In [1]: import numpy as np

In [2]: np.set_printoptions(precision=1, suppress=True, linewidth=160, floatmode="fixed")

In [3]: def tidy(a):
   ...:     return np.round(a, 1) + 0
   ...: 

In [4]: K = np.load("sample5.npy")

In [5]: K
Out[5]: 
array([[-2,  2, -8],
       [ 0, -3,  6],
       [-4, -4,  0]])

In [6]: proj = np.triu(np.array([[-6, 4, -9], [-8, 2, 4], [5, -5, -9]]), 1) + np.eye(3)

In [7]: other = proj @ K @ np.linalg.inv(proj)

In [8]: other
Out[8]: 
array([[  34.0, -110.0,  762.0],
       [ -16.0,   45.0, -318.0],
       [  -4.0,   12.0,  -84.0]])

In [9]: tidy(np.poly(other))
Out[9]: array([ 1.0,  5.0, -2.0,  0.0])

In [10]: proj @ K - K @ proj
Out[10]: 
array([[ 36.0,  32.0,  -2.0],
       [-16.0, -16.0,  12.0],
       [  0.0,  16.0, -20.0]])

In [11]: F = np.load("case1.npy")

In [12]: tidy(F)
Out[12]: 
array([[ 1.0,  0.0,  0.0,  0.0],
       [ 0.0,  0.2, -0.1,  0.4],
       [ 0.0, -0.1,  1.0,  0.0],
       [ 0.0,  0.4,  0.0,  0.8]])

In [13]: w, evecs = np.linalg.eigh(F)

In [14]: print(tidy(evecs.T @ F @ evecs))
[[0.0 0.0 0.0 0.0]
 [0.0 1.0 0.0 0.0]
 [0.0 0.0 1.0 0.0]
 [0.0 0.0 0.0 1.0]]

In [15]: print(tidy(w))
[0.0 1.0 1.0 1.0]

In [16]: x = np.array([1, -2, 1, 2])

In [17]: tidy((x - F @ x) @ (F @ x))
Out[17]: np.float64(0.0)

In [18]: print(tidy(np.linalg.eigvalsh(2 * F - np.eye(4))))
[-1.0  1.0  1.0  1.0]

In [19]: tidy(F @ x)
Out[19]: array([1.1, 0.3, 1.2, 0.9])

In [20]: data = np.load("m.npy")

In [21]: data
Out[21]: 
array([[ 0, -2,  0,  3, -4, -1],
       [ 2,  0, -2, -5,  0,  3],
       [ 0,  2,  0,  4,  0, -3],
       [-3,  5, -4,  0, -3, -2],
       [ 4,  0,  0,  3,  0,  2],
       [ 1, -3,  3,  2, -2,  0]])

In [22]: rng = np.random.default_rng(3172)

In [23]: labels = rng.permutation(6)

In [24]: labels
Out[24]: array([5, 0, 4, 3, 2, 1])

In [25]: other = data[labels][:, labels]

In [26]: np.allclose(other, data)
Out[26]: False

In [27]: tidy(np.linalg.det(other)), tidy(np.linalg.det(data[labels]))
Out[27]: (np.float64(2304.0), np.float64(-2304.0))

In [28]: def softmax(z):
    ...:     e = np.exp(z - z.max(axis=-1, keepdims=True))
    ...:     return e / e.sum(axis=-1, keepdims=True)
    ...: 

In [29]: tidy(softmax(data[3] + -2))
Out[29]: array([0.0, 1.0, 0.0, 0.0, 0.0, 0.0])

In [30]: tidy(softmax(10 * data[3]))
Out[30]: array([0.0, 1.0, 0.0, 0.0, 0.0, 0.0])

In [31]: scores = data @ data.T / np.sqrt(6)

In [32]: print(tidy(softmax(scores)[3] @ data))
[-3.0  5.0 -4.0  0.0 -3.0 -2.0]

In [33]: U, s, vt = np.linalg.svd(data, full_matrices=False)

In [34]: np.allclose(U * s @ vt, data)
Out[34]: True

In [35]: print(U.shape, s.shape, vt.shape)
(6, 6) (6,) (6, 6)

In [36]: tidy(np.cumsum(s ** 2) / np.sum(s ** 2))
Out[36]: array([0.4, 0.8, 0.9, 1.0, 1.0, 1.0])

In [37]: other = data + rng.integers(-2, 3, (6, 4)) @ rng.integers(-2, 3, (4, 6))

In [38]: other
Out[38]: 
array([[  4,   1,  -3,   0,  -2,   5],
       [  2,  -4,  -1, -10,  -3,   5],
       [ -4,   8,   1,  11,   1,  -7],
       [ -5,  10,  -3,  -3,  -6,   6],
       [  6,   9,  -5,  -2,   1,   4],
       [ -3,  -6,   7,   0,  -7,   2]])

In [39]: tidy(np.linalg.svd(other - data, compute_uv=False))
Out[39]: array([16.1, 14.1, 10.1,  4.9,  0.0,  0.0])

In [40]: other - data
Out[40]: 
array([[ 4,  3, -3, -3,  2,  6],
       [ 0, -4,  1, -5, -3,  2],
       [-4,  6,  1,  7,  1, -4],
       [-2,  5,  1, -3, -3,  8],
       [ 2,  9, -5, -5,  1,  2],
       [-4, -3,  4, -2, -5,  2]])

In [41]: M = np.load("run12.npy")

In [42]: M
Out[42]: 
array([[ 5,  5,  5,  5,  5,  5],
       [ 5, 10, 10, 10, 10, 10],
       [ 5, 10, 15, 15, 15, 15],
       [ 5, 10, 15, 20, 20, 20],
       [ 5, 10, 15, 20, 25, 25],
       [ 5, 10, 15, 20, 25, 30]])

In [43]: u = np.array([-3, 2, -3, 1, 3, -3])

In [44]: other = M + np.outer(u, np.eye(6)[0])

In [45]: print(other)
[[ 2.0  5.0  5.0  5.0  5.0  5.0]
 [ 7.0 10.0 10.0 10.0 10.0 10.0]
 [ 2.0 10.0 15.0 15.0 15.0 15.0]
 [ 6.0 10.0 15.0 20.0 20.0 20.0]
 [ 8.0 10.0 15.0 20.0 25.0 25.0]
 [ 2.0 10.0 15.0 20.0 25.0 30.0]]

In [46]: np.linalg.matrix_rank(np.linalg.inv(other) - np.linalg.inv(M), tol=1e-8)
Out[46]: np.int64(1)

In [47]: np.linalg.matrix_rank(other - M)
Out[47]: np.int64(1)
